$ python -q
>>> import numpy as np
>>> np.set_printoptions(suppress=True, linewidth=100)
>>> tidy = lambda a: np.round(a, 2) + 0
>>> arr = np.load("x.npy")
>>> arr
array([[  1,  -2,   4,  -8],
       [  1,  -1,   1,  -1],
       [  1,   0,   0,   0],
       [  1,   1,   1,   1],
       [  1,   2,   4,   8],
       [  1,   3,   9,  27],
       [  1,   4,  16,  64],
       [  1,   5,  25, 125],
       [  1,   6,  36, 216],
       [  1,   7,  49, 343],
       [  1,   8,  64, 512]])
>>> gram = arr.T @ arr
>>> tidy(np.linalg.eigvalsh(gram)[::-1])
array([455738.68,    281.19,     14.74,      3.4 ])
>>> x0 = np.array([0, 1, 0, 2])
>>> rhs = arr @ x0
>>> tidy(np.linalg.lstsq(arr, rhs)[0])
array([0., 1., 0., 2.])
>>> rhs
array([ -18,   -3,    0,    3,   18,   57,  132,  255,  438,  693, 1032])
>>> tidy(np.linalg.pinv(arr) @ arr)
array([[1., 0., 0., 0.],
       [0., 1., 0., 0.],
       [0., 0., 1., 0.],
       [0., 0., 0., 1.]])
>>> tidy(np.linalg.solve(arr.T @ arr, arr.T @ rhs))
array([0., 1., 0., 2.])
>>> rng = np.random.default_rng(6038)
>>> rhs = rhs + 0.02 * rng.normal(size=11)
>>> tidy(rhs)
array([ -18.01,   -3.  ,   -0.01,    2.98,   17.99,   57.  ,  132.04,  254.99,  437.94,  692.98,
       1031.98])
>>> coef, *_ = np.linalg.lstsq(arr, rhs)
>>> tidy(arr.T @ (rhs - arr @ coef))
array([0., 0., 0., 0.])
>>> [round(float(np.linalg.norm(np.linalg.solve(arr.T @ arr + lam * np.eye(4), arr.T @ rhs))), 2) for lam in (0, 1, 10, 100)]
[2.24, 2.21, 2.09, 2.0]
>>> coef.round()
array([-0.,  1., -0.,  2.])
>>> A = np.load("block14.npy")
>>> tidy(A)
array([[-1.83,  2.65,  3.55,  0.86,  0.51,  0.04, -0.99],
       [ 3.07, -1.37,  1.91,  1.54, -0.21,  1.73,  2.15],
       [ 0.11, -1.75, -4.28, -1.6 , -0.37, -0.93, -0.19],
       [-1.51, -0.48, -3.88, -1.88, -0.14, -1.52, -1.24],
       [-3.27,  2.66,  1.05, -0.47,  0.48, -1.14, -2.09],
       [-1.59,  2.56,  3.74,  1.  ,  0.5 ,  0.19, -0.81],
       [-1.4 ,  2.48,  3.86,  1.09,  0.49,  0.29, -0.68],
       [-3.37,  2.47,  0.4 , -0.75,  0.44, -1.33, -2.2 ],
       [-0.44,  1.96,  4.24,  1.49,  0.41,  0.78, -0.03],
       [-2.41,  2.81,  2.95,  0.48,  0.53, -0.34, -1.41],
       [ 2.35, -0.37,  3.17,  1.83, -0.02,  1.71,  1.75],
       [ 3.37, -2.08,  0.61,  1.13, -0.35,  1.56,  2.26],
       [-2.77,  2.84,  2.4 ,  0.17,  0.53, -0.62, -1.68],
       [-3.38,  2.13, -0.5 , -1.09,  0.36, -1.54, -2.26],
       [ 2.12, -0.12,  3.41,  1.86,  0.03,  1.67,  1.61],
       [ 1.05,  0.89,  4.11,  1.84,  0.22,  1.38,  0.95],
       [ 2.49, -2.83, -2.83, -0.41, -0.53,  0.4 ,  1.47],
       [ 1.93,  0.08,  3.59,  1.88,  0.07,  1.63,  1.5 ],
       [-2.13,  2.75,  3.28,  0.68,  0.53, -0.15, -1.2 ],
       [ 1.03,  0.9 ,  4.11,  1.84,  0.22,  1.38,  0.94],
       [ 3.04, -2.8 , -1.8 ,  0.13, -0.51,  0.87,  1.9 ],
       [ 3.15, -2.76, -1.5 ,  0.27, -0.5 ,  0.98,  1.99],
       [ 1.47, -2.51, -3.82, -1.06, -0.49, -0.25,  0.73],
       [-2.32,  2.79,  3.06,  0.54,  0.53, -0.28, -1.34],
       [-0.7 , -1.17, -4.22, -1.79, -0.27, -1.26, -0.72],
       [-3.39,  2.39,  0.16, -0.84,  0.42, -1.39, -2.23],
       [ 1.98, -2.7 , -3.42, -0.77, -0.52,  0.05,  1.09],
       [-2.7 ,  0.81, -2.68, -1.74,  0.1 , -1.75, -1.95]])
>>> # rows and columns are dependent
>>> M2 = np.c_[arr[:, :2] @ np.array([[2, 0], [2, 3]]), np.array([-1, 3, 3, -1, 1, 2, 2, -1, -1, 3, 3])]
>>> M2
array([[-2, -6, -1],
       [ 0, -3,  3],
       [ 2,  0,  3],
       [ 4,  3, -1],
       [ 6,  6,  1],
       [ 8,  9,  2],
       [10, 12,  2],
       [12, 15, -1],
       [14, 18, -1],
       [16, 21,  3],
       [18, 24,  3]])
>>> tidy(np.linalg.norm(M2 - arr @ np.linalg.lstsq(arr, M2)[0], axis=0))
array([0.  , 0.  , 4.81])
>>> tidy(np.linalg.lstsq(arr, M2[:, 0])[0])
array([2., 2., 0., 0.])
>>> Xc = A - A.mean(axis=0)
>>> left, sig, VT = np.linalg.svd(Xc, full_matrices=False)
>>> (np.sign(left[:, 0]) == np.sign(left[0, 0])).astype(int)
array([1, 0, 0, 0, 1, 1, 1, 1, 1, 1, 0, 0, 1, 1, 0, 1, 0, 1, 1, 1, 0, 0, 0, 1, 0, 1, 0, 0])
>>> tidy(VT[0] * np.sign(VT[0, np.abs(VT[0]).argmax()]))
array([-0.45,  0.56,  0.63,  0.12,  0.11, -0.05, -0.26])
>>> r = np.linalg.matrix_rank(A)
>>> r
np.int64(2)
>>> null = np.linalg.svd(A)[2][r:].T
>>> np.allclose(A @ null, 0)
True
>>> [int(np.linalg.matrix_rank(A[:i])) for i in range(1, len(A) + 1)]
[1, 2, 2, 2, 2, 2, 2, 2, 2, 2, 2, 2, 2, 2, 2, 2, 2, 2, 2, 2, 2, 2, 2, 2, 2, 2, 2, 2]
>>> [int(np.linalg.matrix_rank(np.delete(A, i, axis=0))) for i in range(28)]
[2, 2, 2, 2, 2, 2, 2, 2, 2, 2, 2, 2, 2, 2, 2, 2, 2, 2, 2, 2, 2, 2, 2, 2, 2, 2, 2, 2]
>>> np.linalg.matrix_rank(A.T @ A), np.linalg.matrix_rank(A @ A.T)
(np.int64(2), np.int64(2))
>>> [int(np.linalg.matrix_rank(A[:, :j + 1])) for j in range(7)]
[1, 2, 2, 2, 2, 2, 2]
>>> C = A[[21, 16]].astype(float)
>>> for _ in range(6):
...     z = np.linalg.norm(A[:, None] - C, axis=-1).argmin(axis=1)
...     C = np.array([A[z == j].mean(axis=0) for j in range(2)])
... 
>>> z
array([0, 0, 1, 1, 0, 0, 0, 0, 0, 0, 0, 1, 0, 0, 0, 0, 1, 0, 0, 0, 1, 1, 1, 0, 1, 0, 1, 1])
>>> np.bincount(z)
array([18, 10])
>>> tidy(C[1] - C[0])
array([ 2.  , -3.52, -5.48, -1.54, -0.69, -0.41,  0.98])
>>> F = np.load("mat.npy")
>>> F
array([[-1.11, -0.93,  0.27, -0.79, -1.  ,  0.81,  1.09,  0.7 , -0.57,  0.81, -0.1 ,  0.5 ,  0.27,
         0.  ,  0.5 ],
       [-0.3 ,  0.8 , -0.4 ,  0.4 ,  0.9 , -0.1 , -0.1 , -1.7 ,  0.3 ,  0.6 ,  0.1 ,  0.  ,  0.4 ,
         0.2 , -0.2 ],
       [-1.1 , -0.9 ,  0.3 , -0.8 , -1.  ,  0.8 ,  1.1 ,  0.7 , -0.6 ,  0.8 , -0.1 ,  0.5 ,  0.3 ,
         0.  ,  0.5 ],
       [ 0.2 , -0.8 ,  1.2 ,  1.  ,  0.4 ,  1.1 , -0.1 , -0.1 ,  0.7 ,  0.6 , -0.4 ,  0.5 ,  1.5 ,
        -0.3 , -0.4 ],
       [-1.  ,  0.3 , -0.2 ,  0.8 ,  1.4 , -1.6 , -0.7 , -1.3 ,  0.1 ,  0.  ,  1.6 ,  2.4 ,  0.4 ,
        -0.5 ,  0.1 ],
       [ 0.9 ,  0.9 , -1.  , -0.9 ,  0.1 , -1.3 ,  0.1 , -0.3 ,  0.  , -1.4 ,  0.5 , -0.2 , -0.3 ,
         0.4 , -1.1 ],
       [ 0.3 , -1.4 ,  0.6 ,  1.5 , -0.2 , -0.9 ,  0.7 , -1.  ,  1.6 ,  0.6 ,  0.3 , -0.2 ,  0.3 ,
         1.  ,  0.7 ],
       [ 0.  , -0.1 , -1.8 , -1.4 ,  0.2 , -0.4 ,  1.  , -0.3 , -2.2 , -0.5 , -0.6 ,  1.3 ,  1.1 ,
        -0.9 ,  0.5 ]])
>>> np.linalg.matrix_rank(F, rtol=0.1)
np.int64(7)
>>> [round(float(x), 2) for x in np.linalg.svd(F, compute_uv=False)[:3]]
[5.03, 4.89, 4.14]
>>> left, sig, VT = np.linalg.svd(F)
>>> np.argmax(sig[:-1] / (sig[1:] + 1e-6)) + 1
np.int64(7)
>>> M2 = left[:, :7] @ np.diag(sig[:7]) @ VT[:7]
>>> tidy(np.abs(F - M2).max())
np.float64(0.02)
>>> tidy(np.linalg.norm(F - M2) / np.linalg.norm(F))
np.float64(0.0)
>>> np.linalg.matrix_rank(F, rtol=0.05)
np.int64(7)
>>> np.linalg.matrix_rank(M2)
np.int64(7)
